In [1]: import numpy as np

In [2]: import numpy.linalg as la

In [3]: np.set_printoptions(suppress=True, linewidth=100)

In [4]: def tidy(a):
   ...:     return np.round(a, 1) + 0
   ...: 

In [5]: X = np.array([[0.0, 5.0, 0.0, 0.0, 0.0],
   ...:     [5.0, 1.0, 5.0, 0.0, 0.0],
   ...:     [0.0, 5.0, -2.0, 5.0, 0.0],
   ...:     [0.0, 0.0, 5.0, 3.0, 5.0],
   ...:     [0.0, 0.0, 0.0, 5.0, -3.0]])

In [6]: Q, V = la.qr(X[:, :4])[0], la.qr(X[:, 4:])[0]

In [7]: s = la.svd(Q.T @ V, compute_uv=False)

In [8]: print(tidy(la.norm(Q @ Q.T - V @ V.T, 2)))
1.0

In [9]: print((s > 0.9).sum())
0

In [10]: Q, r_ = la.qr(X)

In [11]: print(Q.shape, r_.shape)
(5, 5) (5, 5)

In [12]: print(np.allclose(r_.T @ r_, X.T @ X))
True

In [13]: print(abs(r_[0, 0]), tidy(la.norm(X[:, 0])))
5.0 5.0

In [14]: print(tidy(Q.T @ Q))
[[1. 0. 0. 0. 0.]
 [0. 1. 0. 0. 0.]
 [0. 0. 1. 0. 0.]
 [0. 0. 0. 1. 0.]
 [0. 0. 0. 0. 1.]]

In [15]: print(tidy(Q @ r_))
[[ 0.  5.  0.  0.  0.]
 [ 5.  1.  5.  0.  0.]
 [ 0.  5. -2.  5.  0.]
 [ 0.  0.  5.  3.  5.]
 [ 0.  0.  0.  5. -3.]]

In [16]: print(tidy(r_))
[[-5.  -1.  -5.   0.   0. ]
 [ 0.   7.1 -1.4  3.5  0. ]
 [ 0.   0.   5.2  1.9  4.8]
 [ 0.   0.   0.  -6.5  1.4]
 [ 0.   0.   0.   0.  -3. ]]

In [17]: print(tidy(np.abs(np.diag(r_))))
[5.  7.1 5.2 6.5 3. ]

In [18]: A2 = X / np.sqrt((X ** 2).mean(axis=1, keepdims=True))

In [19]: print(tidy(la.norm(A2, axis=1)))
[2.2 2.2 2.2 2.2 2.2]

In [20]: print(tidy(A2[4]))
[ 0.   0.   0.   1.9 -1.2]

In [21]: print(tidy(np.sort(np.abs(la.eigvals(X)))))
[1.5 5.4 5.6 8.9 9. ]

In [22]: print(np.allclose(X @ X.T, X.T @ X))
True

In [23]: assert X == X.T
Traceback (most recent call last):
  Cell In[23], line 1
    assert X == X.T
ValueError: The truth value of an array with more than one element is ambiguous. Use a.any() or a.all()


In [24]: print(tidy(la.matrix_power(X, 4)))
[[1275.  255. 1950.  250.  625.]
 [ 255. 3276. -275. 2725. -125.]
 [1950. -275. 4216.  440. 2200.]
 [ 250. 2725.  440. 4131.  125.]
 [ 625. -125. 2200.  125. 1781.]]

In [25]: print((X + X.T) / 2)
[[ 0.  5.  0.  0.  0.]
 [ 5.  1.  5.  0.  0.]
 [ 0.  5. -2.  5.  0.]
 [ 0.  0.  5.  3.  5.]
 [ 0.  0.  0.  5. -3.]]

In [26]: la.determinant(X)
Traceback (most recent call last):
  Cell In[26], line 1
    la.determinant(X)
AttributeError: module 'numpy.linalg' has no attribute 'determinant'


In [27]: x0 = np.array([-3, 0, 1, 0, -1])

In [28]: target = X @ x0

In [29]: beta, lr = np.zeros(5), 1 / la.norm(X, 2) ** 2

In [30]: for i in range(20):
    ...:     beta -= lr * X.T @ (X @ beta - target)
    ...:     if i % 5 == 0: print(i, round(la.norm(X @ beta - target), 1))
    ...: 
0 6.1
5 3.8
10 3.3
15 2.9

In [31]: print(tidy(la.cond(X)))
6.1

In [32]: E = np.load("dump.npy")

In [33]: print(E)
[[-0.9 -0.8  0. ]
 [-1.  -0.9  0.1]
 [-1.1 -0.9  0. ]
 [-1.1 -1.   0. ]
 [-0.9 -1.   0. ]
 [-0.9 -1.  -0.1]
 [-1.1 -1.   0.1]
 [-0.8 -1.   0. ]
 [-0.1 -1.9 -1.1]
 [ 0.1 -2.1 -0.9]
 [ 0.1 -2.2 -0.9]
 [ 0.  -2.1 -1. ]
 [-0.1 -2.  -1.1]
 [ 0.  -2.  -1. ]
 [ 0.1 -2.  -0.9]
 [ 0.1 -2.  -0.9]]

In [34]: A2 = np.c_[E[:, :1] @ np.array([[-2]]), np.array([3, 3, 1, 3, 2, 0, 2, 0, 1, 2, 3, 3, 1, 1, 3, 1])]

In [35]: print(A2)
[[ 1.8  3. ]
 [ 2.   3. ]
 [ 2.2  1. ]
 [ 2.2  3. ]
 [ 1.8  2. ]
 [ 1.8  0. ]
 [ 2.2  2. ]
 [ 1.6  0. ]
 [ 0.2  1. ]
 [-0.2  2. ]
 [-0.2  3. ]
 [ 0.   3. ]
 [ 0.2  1. ]
 [ 0.   1. ]
 [-0.2  3. ]
 [-0.2  1. ]]

In [36]: print(tidy(la.norm(la.qr(E)[0].T @ A2, axis=0) ** 2 / ((A2 ** 2).sum(axis=0) + 1e-12)))
[1.  0.8]

In [37]: print(tidy(la.norm(A2 - E @ la.lstsq(E, A2)[0], axis=0)))
[0. 4.]

In [38]: print(la.matrix_rank(np.c_[E, A2]))
4

In [39]: A2 = E / la.norm(E, axis=1, keepdims=True)

In [40]: G = A2 @ A2.T

In [41]: print(np.argwhere(np.triu(np.abs(G) > 0.95, 1)))
[[ 0  1]
 [ 0  2]
 [ 0  3]
 [ 0  4]
 [ 0  5]
 [ 0  6]
 [ 0  7]
 [ 1  2]
 [ 1  3]
 [ 1  4]
 [ 1  5]
 [ 1  6]
 [ 1  7]
 [ 2  3]
 [ 2  4]
 [ 2  5]
 [ 2  6]
 [ 2  7]
 [ 3  4]
 [ 3  5]
 [ 3  6]
 [ 3  7]
 [ 4  5]
 [ 4  6]
 [ 4  7]
 [ 5  6]
 [ 5  7]
 [ 6  7]
 [ 8  9]
 [ 8 10]
 [ 8 11]
 [ 8 12]
 [ 8 13]
 [ 8 14]
 [ 8 15]
 [ 9 10]
 [ 9 11]
 [ 9 12]
 [ 9 13]
 [ 9 14]
 [ 9 15]
 [10 11]
 [10 12]
 [10 13]
 [10 14]
 [10 15]
 [11 12]
 [11 13]
 [11 14]
 [11 15]
 [12 13]
 [12 14]
 [12 15]
 [13 14]
 [13 15]
 [14 15]]

In [42]: print(tidy(G[9]))
[0.6 0.6 0.5 0.6 0.7 0.7 0.6 0.7 1.  1.  1.  1.  1.  1.  1.  1. ]

In [43]: print(tidy(np.degrees(np.arccos(np.clip(G[9, 6], -1, 1)))))
56.1

In [44]: print(tidy(la.norm(A2, axis=1)))
[1. 1. 1. 1. 1. 1. 1. 1. 1. 1. 1. 1. 1. 1. 1. 1.]
